>>> import numpy as np
>>> from numpy import linalg as LA
>>> np.set_printoptions(suppress=True, linewidth=200)
>>> def rd(a):
...     return np.round(a, 4) + 0
... 
>>> mat = np.load("out3.npy")
>>> mat
array([[3., 1., 0., 0.],
       [0., 3., 1., 0.],
       [0., 0., 3., 1.],
       [0., 0., 0., 3.]])
>>> rng = np.random.default_rng(76)
>>> labels = rng.permutation(4)
>>> labels
array([3, 2, 1, 0])
>>> other = mat[labels][:, labels]
>>> rd(LA.det(other)), rd(LA.det(mat[labels]))
(np.float64(81.0), np.float64(81.0))
>>> np.trace(other)
np.float64(12.0)
>>> other
array([[3., 0., 0., 0.],
       [1., 3., 0., 0.],
       [0., 1., 3., 0.],
       [0., 0., 1., 3.]])
>>> np.diag(other)
array([3., 3., 3., 3.])
>>> O = mat.astype(float).copy()
>>> for j in range(4):
...     O[:, j] -= O[:, :j] @ (O[:, :j].T @ O[:, j])
...     O[:, j] /= LA.norm(O[:, j])
... 
>>> O
array([[1., 0., 0., 0.],
       [0., 1., 0., 0.],
       [0., 0., 1., 0.],
       [0., 0., 0., 1.]])
>>> O.T @ O
array([[1., 0., 0., 0.],
       [0., 1., 0., 0.],
       [0., 0., 1., 0.],
       [0., 0., 0., 1.]])
>>> O.T @ mat
array([[3., 1., 0., 0.],
       [0., 3., 1., 0.],
       [0., 0., 3., 1.],
       [0., 0., 0., 3.]])
>>> other = mat / LA.norm(mat, axis=1, keepdims=True)
>>> G = other @ other.T
>>> (G - 2 * np.eye(4)).round(6).argmax(axis=1)
array([1, 0, 3, 2])
>>> rd(G)
array([[1.    , 0.3   , 0.    , 0.    ],
       [0.3   , 1.    , 0.3   , 0.    ],
       [0.    , 0.3   , 1.    , 0.3162],
       [0.    , 0.    , 0.3162, 1.    ]])
>>> np.degrees(np.arccos(np.clip(G[1, 3], -1, 1)))
np.float64(90.0)
>>> (np.abs(G) > 0.9).astype(int)
array([[1, 0, 0, 0],
       [0, 1, 0, 0],
       [0, 0, 1, 0],
       [0, 0, 0, 1]])
>>> labels = rng.permutation(4)
>>> other = mat[:, labels] * rng.choice([-1, 1], 4)
>>> other
array([[ 0.,  0., -3., -1.],
       [ 0.,  1., -0., -3.],
       [ 1.,  3., -0., -0.],
       [ 3.,  0., -0., -0.]])
>>> Uu, _, Vh = LA.svd(mat.T @ other)
>>> rd(LA.lstsq(mat, other)[0])
array([[ 0.,  0., -1.,  0.],
       [ 0.,  0.,  0., -1.],
       [ 0.,  1.,  0.,  0.],
       [ 1.,  0.,  0.,  0.]])
>>> labels
array([3, 2, 0, 1])
>>> E = np.load("layer18.npy")
>>> E
array([[-3,  3],
       [ 3,  2]])
>>> # equal to its transpose
>>> [round(float(LA.det(E[:i, :i])), 2) + 0 for i in range(1, 3)]
[-3.0, -15.0]
